% python3 -q
>>> import numpy as np
>>> from numpy import linalg as LA
>>> np.set_printoptions(suppress=True, linewidth=120)
>>> m1 = np.loadtxt("dump.csv", delimiter=",")
>>> m1.round(1) + 0
array([[ 0. , -0.1,  0.4,  0.8,  0. , -7.3],
       [-0.1,  0.1, -0.6, -0.8, -0.1,  2.7],
       [ 0. ,  0.2,  0.2,  0.4, -0.1, -7. ],
       [ 0. ,  0.2, -1.1, -0.7,  0.4,  1.5],
       [ 0. , -0.1, -0.9, -0.7,  0.2, -2.1],
       [ 0. ,  0. , -2.4, -0.2, -0.8, -0.3],
       [ 0.1,  0.4,  0.2,  1.4,  0.1,  2.1],
       [ 0. ,  0.2,  0.5, -0.3,  0.4,  0.4],
       [ 0.1,  0. ,  0.2,  1.4, -0.4, -3. ],
       [ 0.1, -0.1,  1.1,  0.1, -0.2,  5.1],
       [-0.1, -0.1, -1.9, -0.4,  0.4, -1.8],
       [-0.1, -0.1, -0.6,  1. , -0.9, -1.1],
       [-0.2,  0. ,  1.2, -0.3,  0. , -5.7],
       [ 0.1, -0.1, -1.9,  0.7,  0.6,  2.3],
       [-0.1,  0.2, -0.4,  0.1,  0.3, -4.7],
       [-0.1, -0.2,  0.8, -0.8,  0.5,  1.1]])
>>> # column 5 dominates
>>> print(np.round(LA.norm(m1, axis=1), 1))
[7.4 2.9 7.  2.  2.4 2.6 2.6 0.9 3.4 5.3 2.7 1.8 5.8 3.1 4.8 1.6]
>>> print(round(LA.norm(m1[12] - m1[15]), 1))
6.8
>>> LA.norm(m1, axis=1).argmax()
np.int64(0)
>>> round(m1[12] @ m1[15], 1)
np.float64(-5.0)
>>> np.round(LA.norm(m1, axis=0), 1)
array([ 0.3,  0.6,  4.4,  3. ,  1.7, 14.9])
>>> round(float(LA.norm(m1, "nuc")), 1)
24.7
>>> round(LA.norm(m1) ** 2 / LA.norm(m1, 2) ** 2, 1)
np.float64(1.1)
>>> round(float(LA.norm(m1[12], 1)), 1), round(float(LA.norm(m1[12], np.inf)), 1)
(7.4, 5.7)
>>> round(LA.norm(m1, 1), 1), np.round(LA.norm(m1, np.inf), 1)
(np.float64(48.4), np.float64(8.6))
>>> print(round(LA.norm(m1, 2), 1))
14.9
>>> G = np.cov(m1, rowvar=False)
>>> np.argwhere(np.triu(np.abs(np.corrcoef(m1.T)) > 0.8, 1))
array([], shape=(0, 2), dtype=int64)
>>> print(np.round(np.corrcoef(m1.T), 1) + 0)
[[ 1.   0.2  0.   0.6  0.   0.2]
 [ 0.2  1.   0.1  0.2  0.1  0. ]
 [ 0.   0.1  1.   0.1  0.1 -0.2]
 [ 0.6  0.2  0.1  1.  -0.3 -0.2]
 [ 0.   0.1  0.1 -0.3  1.   0.1]
 [ 0.2  0.  -0.2 -0.2  0.1  1. ]]
>>> G.round(1) + 0
array([[ 0. ,  0. ,  0. ,  0. ,  0. ,  0.1],
       [ 0. ,  0. ,  0. ,  0. ,  0. ,  0. ],
       [ 0. ,  0. ,  1.2,  0.1,  0. , -0.6],
       [ 0. ,  0. ,  0.1,  0.6, -0.1, -0.5],
       [ 0. ,  0. ,  0. , -0.1,  0.2,  0.2],
       [ 0.1,  0. , -0.6, -0.5,  0.2, 13.5]])
>>> np.round(np.polyfit(m1[:, 2], m1[:, 3], 1), 1)
array([0.1, 0.1])
>>> G.shape
(6, 6)
>>> print(np.round(LA.eigvalsh(G)[::-1], 1) + 0)
[13.6  1.2  0.6  0.2  0.   0. ]
>>> np.round(np.corrcoef(m1[:, 2], m1[:, 3])[0, 1], 1)
np.float64(0.1)
>>> np.argsort(-m1.std(axis=0).round(6), kind="stable")
array([5, 2, 3, 4, 1, 0])
>>> print(np.round(m1.std(axis=0), 1))
[0.1 0.1 1.1 0.7 0.4 3.6]
>>> proj = m1 @ LA.solve(m1.T @ m1, m1.T)
>>> print(np.round(np.diag(proj), 1))
[0.4 0.2 0.3 0.3 0.2 0.6 0.6 0.2 0.2 0.2 0.4 0.6 0.4 0.7 0.3 0.4]
>>> print(np.allclose(proj @ proj, proj))
True
>>> print(np.trace(proj))
6.0
>>> d = LA.norm(m1[:, None] - m1[None], axis=-1)
>>> print(d[1].round(1))
[10.2  0.   9.8  1.4  4.8  3.7  2.5  2.6  6.2  3.1  4.8  4.3  8.6  2.2  7.5  2.2]
>>> d[:5, :5].round(1)
array([[ 0. , 10.2,  0.6,  9.1,  5.6],
       [10.2,  0. ,  9.8,  1.4,  4.8],
       [ 0.6,  9.8,  0. ,  8.7,  5.2],
       [ 9.1,  1.4,  8.7,  0. ,  3.6],
       [ 5.6,  4.8,  5.2,  3.6,  0. ]])
>>> LA.matrix_rank(d ** 2)
np.int64(8)
>>> (d + 1e9 * np.eye(16)).round(6).argmin(axis=1)
array([ 2,  3,  0,  1, 10, 10, 13, 15, 11,  1,  4,  8,  2,  3, 12,  7])
>>> E = np.array([[1.2, -1.7, 1.0],
...     [0.7, -1.9, -0.2],
...     [-0.9, 0.7, 0.5],
...     [0.2, 1.0, -1.2],
...     [0.8, -0.5, -0.1],
...     [0.6, 1.7, -0.3],
...     [-1.1, 1.4, 0.8],
...     [1.6, 0.6, 0.3]])
>>> rng = np.random.default_rng(60)
>>> E[3] = E[5] + 0.3 * rng.normal(size=3)
>>> E.round(1)
array([[ 1.2, -1.7,  1. ],
       [ 0.7, -1.9, -0.2],
       [-0.9,  0.7,  0.5],
       [ 0.3,  1.6, -0.1],
       [ 0.8, -0.5, -0.1],
       [ 0.6,  1.7, -0.3],
       [-1.1,  1.4,  0.8],
       [ 1.6,  0.6,  0.3]])
>>> x = np.array([0, -1, 1])
>>> rhs = E @ x
>>> print(np.round(LA.solve(E.T @ E, E.T @ rhs), 1) + 0)
[ 0. -1.  1.]
>>> rhs.round(1)
array([ 2.7,  1.7, -0.2, -1.6,  0.4, -2. , -0.6, -0.3])
>>> rhs = rhs + 0.3 * rng.normal(size=8)
>>> rhs.round(1)
array([ 2.3,  1.3,  0.1, -1.3,  0.9, -2.1, -0.3, -0.1])
>>> beta, *_ = LA.lstsq(E, rhs)
>>> np.round(E.T @ (rhs - E @ beta), 1) + 0
array([0., 0., 0.])
>>> print(beta.round())
[-0. -1.  1.]
>>> feats = np.array([[-7, 0, 0], [0, 0, 9], [0, -6, 0]])
>>> Y = feats / LA.norm(feats, axis=1, keepdims=True)
>>> G = Y @ Y.T
>>> print(np.degrees(np.arccos(np.clip(G[0, 1], -1, 1))))
90.0
>>> np.round(LA.norm(Y, axis=1), 1)
array([1., 1., 1.])
>>> data = np.array([[0, 0, 3, 0, 0, 0, 0, 0],
...     [0, 0, 0, 0, 0, 1, 0, 0],
...     [0, 3, 0, 0, 0, 0, 0, 0],
...     [0, 0, 0, 0, 0, 0, 0, 0],
...     [0, 0, 0, 0, -5, 0, 0, 0],
...     [0, 0, 0, 0, 0, 0, 0, 0],
...     [0, 0, 0, 0, 0, 0, 0, 0],
...     [0, 0, 0, 4, 0, 0, 0, 0]])
>>> data @ data.T
array([[ 9,  0,  0,  0,  0,  0,  0,  0],
       [ 0,  1,  0,  0,  0,  0,  0,  0],
       [ 0,  0,  9,  0,  0,  0,  0,  0],
       [ 0,  0,  0,  0,  0,  0,  0,  0],
       [ 0,  0,  0,  0, 25,  0,  0,  0],
       [ 0,  0,  0,  0,  0,  0,  0,  0],
       [ 0,  0,  0,  0,  0,  0,  0,  0],
       [ 0,  0,  0,  0,  0,  0,  0, 16]])
>>> np.round(LA.pinv(data), 1)
array([[ 0. ,  0. ,  0. ,  0. ,  0. ,  0. ,  0. ,  0. ],
       [ 0. ,  0. ,  0.3,  0. ,  0. ,  0. ,  0. ,  0. ],
       [ 0.3,  0. ,  0. ,  0. ,  0. ,  0. ,  0. ,  0. ],
       [ 0. ,  0. ,  0. ,  0. ,  0. ,  0. ,  0. ,  0.2],
       [ 0. ,  0. ,  0. ,  0. , -0.2,  0. ,  0. ,  0. ],
       [ 0. ,  1. ,  0. ,  0. ,  0. ,  0. ,  0. ,  0. ],
       [ 0. ,  0. ,  0. ,  0. ,  0. ,  0. ,  0. ,  0. ],
       [ 0. ,  0. ,  0. ,  0. ,  0. ,  0. ,  0. ,  0. ]])
>>> data[:, 0] @ data[:, 2]
np.int64(0)
>>> U, s, vt = LA.svd(data)
>>> vecs = vt[:(s > 1e-8).sum()]
>>> x = data[5] + 5 * data[6] + rng.integers(2) * np.eye(8)[5]
>>> x
array([0., 0., 0., 0., 0., 1., 0., 0.])
>>> np.allclose(vecs.T @ vecs @ x, x)
True
>>> np.diag(vecs.T @ vecs)
array([0., 1., 1., 1., 1., 1., 0., 0.])
>>> vecs.T @ vecs
array([[0., 0., 0., 0., 0., 0., 0., 0.],
       [0., 1., 0., 0., 0., 0., 0., 0.],
       [0., 0., 1., 0., 0., 0., 0., 0.],
       [0., 0., 0., 1., 0., 0., 0., 0.],
       [0., 0., 0., 0., 1., 0., 0., 0.],
       [0., 0., 0., 0., 0., 1., 0., 0.],
       [0., 0., 0., 0., 0., 0., 0., 0.],
       [0., 0., 0., 0., 0., 0., 0., 0.]])
>>> G = data.T @ data
>>> (data @ data.T).shape
(8, 8)
>>> np.allclose(G, G.T)
True
>>> np.trace(G), (data ** 2).sum()
(np.int64(60), np.int64(60))
>>> np.diag(G)
array([ 0,  9,  9, 16, 25,  1,  0,  0])
>>> np.allclose(data[:-1].T @ LA.lstsq(data[:-1].T, data[-1])[0], data[-1])
False
>>> np.unique(data.round(6), axis=0).shape
(6, 8)
>>> LA.lstsq(data[:-1].T, data[-1])[2]
np.int32(4)
>>> np.abs(np.diag(LA.qr(data)[1])) > 1e-9
array([False,  True, False,  True,  True, False, False, False])
>>> z = rng.permutation(8)
>>> print(z)
[0 3 7 4 1 6 2 5]
>>> Y = data[z][:, z]
>>> np.diag(Y)
array([ 0,  0,  0, -5,  0,  0,  0,  0])
>>> print(np.round(np.sort(np.abs(LA.eigvals(Y))), 1))
[0. 0. 0. 0. 0. 0. 0. 5.]
>>> mat = np.loadtxt("run1.csv", delimiter=",")
>>> mat
array([[ 1.,  1.,  1.,  1., -1., -1., -1., -1.],
       [ 1., -1., -1.,  1.,  1., -1., -1.,  1.],
       [ 1.,  1.,  1.,  1.,  1.,  1.,  1.,  1.],
       [ 1., -1., -1.,  1., -1.,  1.,  1., -1.],
       [ 1.,  1., -1., -1., -1., -1.,  1.,  1.],
       [ 1., -1.,  1., -1., -1.,  1., -1.,  1.]])
>>> np.round(LA.norm(mat, axis=1), 1)
array([2.8, 2.8, 2.8, 2.8, 2.8, 2.8])
>>> np.round(LA.norm(mat, 2), 1)
np.float64(2.8)
>>> round(float(LA.norm(mat) ** 2 / LA.norm(mat, 2) ** 2), 1)
6.0
>>> round(LA.norm(mat, "nuc"), 1)
np.float64(17.0)
>>> f = np.array([2, -2, -1])
>>> F = np.outer(rng.normal(size=20), f) + 0.1 * rng.normal(size=(20, 3))
>>> F.round(1) + 0
array([[ 1.7, -1.8, -0.6],
       [ 1.8, -2.1, -0.9],
       [-3.6,  3.7,  1.9],
       [ 0.6, -0.6, -0.4],
       [ 0. , -0.1, -0.1],
       [ 0. , -0.1,  0.1],
       [-2. ,  2.2,  1.1],
       [-2.7,  2.5,  1.2],
       [ 2.6, -2.8, -1.4],
       [ 2.8, -2.7, -1.5],
       [ 3.1, -3.1, -1.6],
       [-1.6,  1.6,  0.7],
       [-1.8,  2.1,  0.8],
       [-0.5,  0.4,  0.1],
       [ 1. , -1. , -0.4],
       [ 1.9, -1.8, -0.9],
       [ 1.2, -1.1, -0.7],
       [ 0.8, -0.9, -0.5],
       [-0.1,  0.1,  0. ],
       [-1. ,  0.9,  0.7]])
>>> Y = np.c_[F[:, :1] @ np.array([[-2]]), np.array([4, 4, 8, 6, 9, 7, 9, 1, 4, 3, 5, 5, 2, 2, 9, 8, 1, 8, 2, 5])]
>>> Y.round(1) + 0
array([[-3.4,  4. ],
       [-3.7,  4. ],
       [ 7.2,  8. ],
       [-1.3,  6. ],
       [ 0. ,  9. ],
       [ 0. ,  7. ],
       [ 4. ,  9. ],
       [ 5.4,  1. ],
       [-5.3,  4. ],
       [-5.7,  3. ],
       [-6.3,  5. ],
       [ 3.2,  5. ],
       [ 3.6,  2. ],
       [ 0.9,  2. ],
       [-2. ,  9. ],
       [-3.9,  8. ],
       [-2.4,  1. ],
       [-1.6,  8. ],
       [ 0.1,  2. ],
       [ 1.9,  5. ]])
>>> np.round(LA.norm(Y - F @ LA.lstsq(F, Y)[0], axis=0), 1) + 0
array([ 0. , 25.3])
>>> print(LA.matrix_rank(np.c_[F, Y]))
4
>>> np.round(LA.norm(LA.qr(F)[0].T @ Y, axis=0) ** 2 / ((Y ** 2).sum(axis=0) + 1e-12), 1) + 0
array([1., 0.])
>>> O, R = LA.qr(Y)
>>> np.round(np.abs(np.diag(R)), 1)
array([16.6, 25.7])
>>> np.allclose(R.T @ R, Y.T @ Y)
True
>>> round(float(np.trace(O @ O.T)), 1)
2.0
>>> np.round(O @ R, 1) + 0
array([[-3.4,  4. ],
       [-3.7,  4. ],
       [ 7.2,  8. ],
       [-1.3,  6. ],
       [ 0. ,  9. ],
       [ 0. ,  7. ],
       [ 4. ,  9. ],
       [ 5.4,  1. ],
       [-5.3,  4. ],
       [-5.7,  3. ],
       [-6.3,  5. ],
       [ 3.2,  5. ],
       [ 3.6,  2. ],
       [ 0.9,  2. ],
       [-2. ,  9. ],
       [-3.9,  8. ],
       [-2.4,  1. ],
       [-1.6,  8. ],
       [ 0.1,  2. ],
       [ 1.9,  5. ]])
>>> O.shape, R.shape
((20, 2), (2, 2))
>>> Xs = F - F.mean(axis=0)
>>> vecs = LA.svd(Xs)[2][:1]
>>> Y = Xs - Xs @ vecs.T @ vecs
>>> print(np.round((Xs @ vecs.T).std(axis=0), 1))
[2.8]
>>> np.round(Y.std(axis=0), 1)
array([0.1, 0.1, 0.1])
>>> A = np.load("out16.npy")
>>> A
array([[5, 3, 3, 2, 4],
       [4, 2, 2, 1, 3],
       [5, 3, 3, 2, 4],
       [4, 2, 2, 1, 3],
       [3, 1, 1, 0, 2],
       [3, 1, 1, 0, 2],
       [3, 1, 1, 0, 2],
       [4, 2, 2, 1, 3]])
>>> Y = A + rng.integers(-2, 3, (8, 2)) @ rng.integers(-2, 3, (2, 5))
>>> Y
array([[ 5,  1,  1,  4,  6],
       [ 8,  2,  4,  3,  7],
       [ 5,  7,  7, -2,  0],
       [ 2,  0, -1,  2,  3],
       [ 5, -1,  0,  3,  6],
       [ 7, -3, -1,  6, 10],
       [ 3, -3, -3,  4,  6],
       [ 8,  0,  2,  5,  9]])
>>> LA.matrix_rank(Y - A, tol=1e-8)
np.int64(2)
>>> Y - A
array([[ 0, -2, -2,  2,  2],
       [ 4,  0,  2,  2,  4],
       [ 0,  4,  4, -4, -4],
       [-2, -2, -3,  1,  0],
       [ 2, -2, -1,  3,  4],
       [ 4, -4, -2,  6,  8],
       [ 0, -4, -4,  4,  4],
       [ 4, -2,  0,  4,  6]])
>>> def softmax(z):
...     e = np.exp(z - z.max(axis=-1, keepdims=True))
...     return e / e.sum(axis=-1, keepdims=True)
... 
>>> print(np.round(softmax(A[0]), 1) + 0)
[0.6 0.1 0.1 0.  0.2]
>>> np.round(softmax(A[0] + 5), 1) + 0
array([0.6, 0.1, 0.1, 0. , 0.2])
>>> np.round(softmax(10 * A[0]), 1) + 0
array([1., 0., 0., 0., 0.])
>>> att = A @ A.T / np.sqrt(5)
>>> np.round(softmax(att)[0] @ A, 1)
array([5., 3., 3., 2., 4.])
>>> np.round(softmax(att), 1) + 0
array([[0.5, 0. , 0.5, 0. , 0. , 0. , 0. , 0. ],
       [0.5, 0. , 0.5, 0. , 0. , 0. , 0. , 0. ],
       [0.5, 0. , 0.5, 0. , 0. , 0. , 0. , 0. ],
       [0.5, 0. , 0.5, 0. , 0. , 0. , 0. , 0. ],
       [0.5, 0. , 0.5, 0. , 0. , 0. , 0. , 0. ],
       [0.5, 0. , 0.5, 0. , 0. , 0. , 0. , 0. ],
       [0.5, 0. , 0.5, 0. , 0. , 0. , 0. , 0. ],
       [0.5, 0. , 0.5, 0. , 0. , 0. , 0. , 0. ]])
>>> softmax(att).round(6).argmax(axis=1)
array([0, 0, 0, 0, 0, 0, 0, 0])
>>> np.abs(np.diag(LA.qr(A)[1])) > 1e-9
array([ True,  True, False, False, False])
>>> np.round(A @ LA.pinv(A) @ A, 1) + 0
array([[5., 3., 3., 2., 4.],
       [4., 2., 2., 1., 3.],
       [5., 3., 3., 2., 4.],
       [4., 2., 2., 1., 3.],
       [3., 1., 1., 0., 2.],
       [3., 1., 1., 0., 2.],
       [3., 1., 1., 0., 2.],
       [4., 2., 2., 1., 3.]])
>>> round(np.trace(LA.pinv(A) @ A), 1)
np.float64(2.0)
>>> LA.lstsq(A[:-1].T, A[-1])[2]
np.int32(2)
>>> np.argsort(-LA.norm(A, axis=0).round(6), kind="stable")[:3]
array([0, 4, 1])
>>> K = np.array([[3, 3, 3, 1, 0, 4, 2],
...     [3, 2, 3, 3, 1, 1, 4],
...     [5, 3, 1, 5, 1, 5, 4],
...     [3, 0, 4, 3, 1, 2, 0],
...     [3, 2, 0, 1, 4, 2, 2],
...     [4, 3, 3, 0, 4, 3, 0],
...     [4, 1, 0, 3, 1, 4, 4]])
>>> K
array([[3, 3, 3, 1, 0, 4, 2],
       [3, 2, 3, 3, 1, 1, 4],
       [5, 3, 1, 5, 1, 5, 4],
       [3, 0, 4, 3, 1, 2, 0],
       [3, 2, 0, 1, 4, 2, 2],
       [4, 3, 3, 0, 4, 3, 0],
       [4, 1, 0, 3, 1, 4, 4]])
>>> LA.matrix_power(K, 4)
array([[17303, 10396, 10633, 10151,  7870, 15147, 10414],
       [17511, 10588, 10787, 10235,  7981, 15367, 10436],
       [23611, 14217, 14597, 13791, 10807, 20617, 14172],
       [13978,  8456,  8582,  8230,  6366, 12231,  8424],
       [13095,  7883,  7990,  7615,  6046, 11433,  7942],
       [17619, 10567, 10737, 10331,  8049, 15412, 10696],
       [16420,  9934, 10097,  9568,  7563, 14320,  9922]])
>>> np.allclose(K @ K.T, K.T @ K)
False
>>> print(np.round(np.sort(np.abs(LA.eigvals(K))), 1))
[ 0.7  1.6  3.2  3.2  3.2  3.3 16.9]
>>> print((K + K.T) / 2)
[[3.  3.  4.  2.  1.5 4.  3. ]
 [3.  2.  3.  1.5 1.5 2.  2.5]
 [4.  3.  1.  4.5 0.5 4.  2. ]
 [2.  1.5 4.5 3.  1.  1.  1.5]
 [1.5 1.5 0.5 1.  4.  3.  1.5]
 [4.  2.  4.  1.  3.  3.  2. ]
 [3.  2.5 2.  1.5 1.5 2.  4. ]]
>>> round(float(LA.det(K)), 1)
1904.0
>>> K @ K
array([[60, 38, 37, 36, 25, 52, 38],
       [62, 31, 33, 46, 20, 56, 44],
       [83, 45, 60, 47, 37, 71, 44],
       [49, 29, 31, 33, 19, 46, 24],
       [46, 29, 25, 22, 29, 38, 30],
       [60, 44, 33, 32, 34, 51, 40],
       [59, 32, 39, 29, 28, 53, 30]])
